>>> import numpy as np
>>> from numpy import linalg as LA
>>> np.set_printoptions(precision=1, suppress=True, linewidth=120, floatmode="fixed")
>>> M = np.maximum(np.array([[3, 1, -3],
...     [3, 1, 0],
...     [-2, -1, -3],
...     [3, -1, -3],
...     [0, -2, 3],
...     [3, -2, 2],
...     [1, 3, 2],
...     [2, 2, -2],
...     [-3, -2, -2],
...     [1, -3, -1],
...     [3, -2, -1]]) @ np.array([[0, -1, -3, 3, -2], [-2, 0, -2, 0, -2], [-2, -2, -2, -3, -2]]) + np.array([-1, 4, -4, 3, -2]), 0)
>>> M
array([[ 3,  7,  0, 21,  0],
       [ 0,  1,  0, 12,  0],
       [ 7, 12, 10,  6, 10],
       [ 7,  7,  0, 21,  0],
       [ 0,  0,  0,  0,  0],
       [ 0,  0,  0,  6,  0],
       [ 0,  0,  0,  0,  0],
       [ 0,  6,  0, 15,  0],
       [ 7, 11, 13,  0, 12],
       [ 7,  5,  1,  9,  4],
       [ 5,  3,  0, 15,  0]])
>>> # rows 4 and 6 are equal
>>> proj = M @ LA.solve(M.T @ M, M.T)
>>> np.round(proj @ M[:, 1], 1) + 0
array([ 7.0,  1.0, 12.0,  7.0,  0.0,  0.0,  0.0,  6.0, 11.0,  5.0,  3.0])
>>> print(np.allclose(proj @ proj, proj))
True
>>> round(float(np.trace(proj)), 1)
5.0
>>> C2 = np.cov(M, rowvar=False)
>>> np.polyfit(M[:, 3], M[:, 2], 1)
array([-0.3,  4.6])
>>> C2.shape
(5, 5)
>>> np.argsort(-M.std(axis=0).round(6), kind="stable")
array([3, 2, 4, 1, 0])
>>> np.median(M, axis=0)
array([3.0, 5.0, 0.0, 9.0, 0.0])
>>> dist = LA.norm(M[:, None] - M[None], axis=-1)
>>> print((dist + 1e9 * np.eye(11)).round(6).argmin(axis=1))
[ 3  7  8  0  6  4  4  1  2 10  7]
>>> LA.norm(M, axis=1)
array([22.3, 12.0, 20.7, 23.2,  0.0,  6.0,  0.0, 16.2, 22.0, 13.1, 16.1])
>>> print(LA.norm(M - M.mean(axis=0), axis=1))
[12.1  6.4 14.1 12.7 11.6  7.5 11.6  7.2 18.8  4.3  6.8]
>>> print(dist[:5, :5])
[[ 0.0 11.2 21.6  4.0 22.3]
 [11.2  0.0 20.1 12.9 12.0]
 [21.6 20.1  0.0 21.2 20.7]
 [ 4.0 12.9 21.2  0.0 23.2]
 [22.3 12.0 20.7 23.2  0.0]]
>>> lab = M[:, 3] > np.median(M[:, 3])
>>> r0 = M[lab].mean(axis=0) - M[~lab].mean(axis=0)
>>> (((M - M.mean(axis=0)) @ r0 > 0) == lab).mean()
np.float64(1.0)
>>> lab.astype(int)
array([1, 1, 0, 1, 0, 0, 0, 1, 0, 0, 1])
>>> print(np.argsort(-np.abs(r0).round(6), kind="stable"))
[3 4 2 0 1]
>>> ((M - M.mean(axis=0)) @ r0 > 0).astype(int)
array([1, 1, 0, 1, 0, 0, 0, 1, 0, 0, 1])
>>> x0 = np.array([0, 3, 1, 2, 1])
>>> rhs = M @ x0
>>> rhs
array([63, 27, 68, 63,  0, 12,  0, 48, 58, 38, 39])
>>> rng = np.random.default_rng(53)
>>> rhs = rhs + 0.1 * rng.normal(size=11)
>>> rhs
array([63.0, 26.9, 68.1, 62.9, -0.1, 12.1,  0.1, 48.1, 58.1, 38.0, 39.0])
>>> b, *_ = LA.lstsq(M, rhs)
>>> print([round(float(LA.norm(LA.solve(M.T @ M + lam * np.eye(5), M.T @ rhs))), 2) for lam in (0, 1, 10, 100)])
[3.89, 3.84, 3.65, 3.28]
>>> print(b.round())
[-0.0  3.0  1.0  2.0  1.0]
>>> feats = np.load("a.npy")
>>> feats.round(1) + 0
array([[ 0.0,  0.1,  0.2, -0.2,  0.1,  2.9],
       [ 0.2, -0.1, -0.1, -0.1,  0.0,  0.7],
       [ 0.0, -0.1,  0.0,  0.0, -0.1,  0.0],
       [-0.1,  0.1, -0.1, -0.2, -0.2, -0.4],
       [ 0.1,  0.0, -0.2,  0.1,  0.1, -0.7],
       [ 0.0,  0.0, -0.2,  0.0,  0.0, -0.5],
       [ 0.0, -0.1,  0.0,  0.0,  0.0,  0.3],
       [ 0.0,  0.0, -0.1, -0.1,  0.1,  0.0],
       [ 0.0,  0.0,  0.0,  0.0,  0.0,  0.1],
       [ 0.0,  0.0,  0.0,  0.1,  0.2, -0.9],
       [-0.1,  0.1,  0.1, -0.1,  0.1,  1.4],
       [-0.1,  0.0, -0.2,  0.1,  0.0,  0.6],
       [ 0.1,  0.0,  0.1,  0.0,  0.0,  0.1],
       [ 0.0,  0.0, -0.1,  0.0,  0.1, -0.3],
       [ 0.0, -0.1, -0.2,  0.1,  0.1,  1.1],
       [ 0.2,  0.1,  0.1,  0.0,  0.0, -0.9],
       [-0.1,  0.0, -0.1,  0.1, -0.1, -0.4],
       [ 0.0,  0.1,  0.1, -0.1,  0.2,  0.5],
       [ 0.1,  0.2,  0.0,  0.0,  0.0,  0.9],
       [ 0.0,  0.0,  0.1,  0.0, -0.1, -0.3]])
>>> # column 5 dominates
>>> lab = feats[:, 5] > np.median(feats[:, 5])
>>> r0 = feats[lab].mean(axis=0) - feats[~lab].mean(axis=0)
>>> np.argsort(-np.abs(r0).round(6), kind="stable")
array([5, 4, 2, 3, 1, 0])
>>> (((feats - feats.mean(axis=0)) @ r0 > 0) == lab).mean()
np.float64(0.9)
>>> ((feats - feats.mean(axis=0)) @ r0 > 0).astype(int)
array([1, 1, 0, 0, 0, 0, 1, 0, 0, 0, 1, 1, 0, 0, 1, 0, 0, 1, 1, 0])
>>> r0.round(1) + 0
array([0.0, 0.0, 0.0, 0.0, 0.1, 1.3])
>>> C2 = feats.T @ feats
>>> np.diag(C2)
array([ 0.2,  0.1,  0.3,  0.2,  0.2, 16.7])
>>> print(LA.matrix_rank(C2))
6
>>> dist = LA.norm(feats[:, None] - feats[None], axis=-1)
>>> np.flatnonzero(dist[17] < dist.mean() / 2)
array([ 1,  6, 11, 17, 18])
>>> print(LA.matrix_rank(dist ** 2))
8
>>> dist[:5, :5]
array([[0.0, 2.3, 3.0, 3.4, 3.7],
       [2.3, 0.0, 0.8, 1.2, 1.4],
       [3.0, 0.8, 0.0, 0.5, 0.8],
       [3.4, 1.2, 0.5, 0.0, 0.6],
       [3.7, 1.4, 0.8, 0.6, 0.0]])
>>> dist[17]
array([2.4, 0.4, 0.7, 1.1, 1.3, 1.2, 0.4, 0.6, 0.6, 1.5, 0.8, 0.5, 0.5, 0.9, 0.7, 1.5, 1.0, 0.0, 0.5, 0.9])
>>> LA.norm(feats - feats.mean(axis=0), axis=1)
array([2.7, 0.5, 0.3, 0.7, 1.0, 0.8, 0.1, 0.3, 0.2, 1.1, 1.2, 0.5, 0.2, 0.5, 0.9, 1.2, 0.6, 0.4, 0.7, 0.5])
>>> np.unravel_index(dist.round(6).argmax(), dist.shape)
(np.int64(0), np.int64(9))
>>> def softmax(z):
...     e = np.exp(z - z.max(axis=-1, keepdims=True))
...     return e / e.sum(axis=-1, keepdims=True)
... 
>>> softmax(feats[12] + -3)
array([0.2, 0.2, 0.2, 0.2, 0.2, 0.2])
>>> att = feats @ feats.T / np.sqrt(6)
>>> softmax(att).round(6).argmax(axis=1)
array([ 0,  0,  3, 15,  9,  9,  0,  7,  0,  9,  0,  0,  0,  9,  0, 15,  9,  0,  0, 15])
>>> np.round(softmax(att)[12] @ feats, 1) + 0
array([0.0, 0.0, 0.0, 0.0, 0.0, 0.2])
>>> Ac = feats - feats.mean(axis=0)
>>> left, s, vt = LA.svd(Ac, full_matrices=False)
>>> s
array([4.0, 0.5, 0.5, 0.4, 0.3, 0.3])
>>> print((np.sign(left[:, 0]) == np.sign(left[0, 0])).astype(int))
[1 1 0 0 0 0 1 0 0 0 1 1 0 0 1 0 0 1 1 0]
>>> np.abs(vt[0]).argmax()
np.int64(5)
>>> np.round(Ac.mean(axis=0), 1) + 0
array([0.0, 0.0, 0.0, 0.0, 0.0, 0.0])
>>> np.searchsorted(np.cumsum(s ** 2) / (s ** 2).sum(), 0.9) + 1
np.int64(1)
>>> np.round((s ** 2).sum() ** 2 / (s ** 4).sum(), 1)
np.float64(1.1)
>>> arr = np.load("x.npy")
>>> arr
array([[ 83,  73,  76,  64,  56,  51,  55,  42,  54,  64,  74],
       [ 73, 105,  82,  59,  73,  41,  65,  55,  82,  76,  80],
       [ 76,  82, 102,  65,  63,  48,  67,  56,  60,  69,  76],
       [ 64,  59,  65,  85,  44,  48,  58,  47,  64,  60,  60],
       [ 56,  73,  63,  44,  66,  23,  35,  29,  53,  58,  57],
       [ 51,  41,  48,  48,  23,  52,  51,  44,  42,  50,  46],
       [ 55,  65,  67,  58,  35,  51,  69,  58,  58,  52,  53],
       [ 42,  55,  56,  47,  29,  44,  58,  62,  53,  55,  45],
       [ 54,  82,  60,  64,  53,  42,  58,  53,  94,  81,  66],
       [ 64,  76,  69,  60,  58,  50,  52,  55,  81,  94,  76],
       [ 74,  80,  76,  60,  57,  46,  53,  45,  66,  76,  85]])
>>> # rank 9
>>> ev, vecs = LA.eigh(arr)
>>> x0 = np.array([-2, -2, 2, -2, -2, -1, -1, -1, 0, 2, 1])
>>> print(np.round(x0 @ arr @ x0 / (x0 @ x0), 1), round(ev[0], 1), round(float(ev[-1]), 1))
70.9 -0.0 675.0
>>> (np.sign(vecs[:, -1].round(6)) == np.sign(vecs[0, -1].round(6))).astype(int)
array([1, 1, 1, 1, 1, 1, 1, 1, 1, 1, 1])
>>> vecs * np.maximum(ev, 0) @ vecs.T
array([[ 83.0,  73.0,  76.0,  64.0,  56.0,  51.0,  55.0,  42.0,  54.0,  64.0,  74.0],
       [ 73.0, 105.0,  82.0,  59.0,  73.0,  41.0,  65.0,  55.0,  82.0,  76.0,  80.0],
       [ 76.0,  82.0, 102.0,  65.0,  63.0,  48.0,  67.0,  56.0,  60.0,  69.0,  76.0],
       [ 64.0,  59.0,  65.0,  85.0,  44.0,  48.0,  58.0,  47.0,  64.0,  60.0,  60.0],
       [ 56.0,  73.0,  63.0,  44.0,  66.0,  23.0,  35.0,  29.0,  53.0,  58.0,  57.0],
       [ 51.0,  41.0,  48.0,  48.0,  23.0,  52.0,  51.0,  44.0,  42.0,  50.0,  46.0],
       [ 55.0,  65.0,  67.0,  58.0,  35.0,  51.0,  69.0,  58.0,  58.0,  52.0,  53.0],
       [ 42.0,  55.0,  56.0,  47.0,  29.0,  44.0,  58.0,  62.0,  53.0,  55.0,  45.0],
       [ 54.0,  82.0,  60.0,  64.0,  53.0,  42.0,  58.0,  53.0,  94.0,  81.0,  66.0],
       [ 64.0,  76.0,  69.0,  60.0,  58.0,  50.0,  52.0,  55.0,  81.0,  94.0,  76.0],
       [ 74.0,  80.0,  76.0,  60.0,  57.0,  46.0,  53.0,  45.0,  66.0,  76.0,  85.0]])
>>> x0 @ arr @ x0
np.int64(1986)
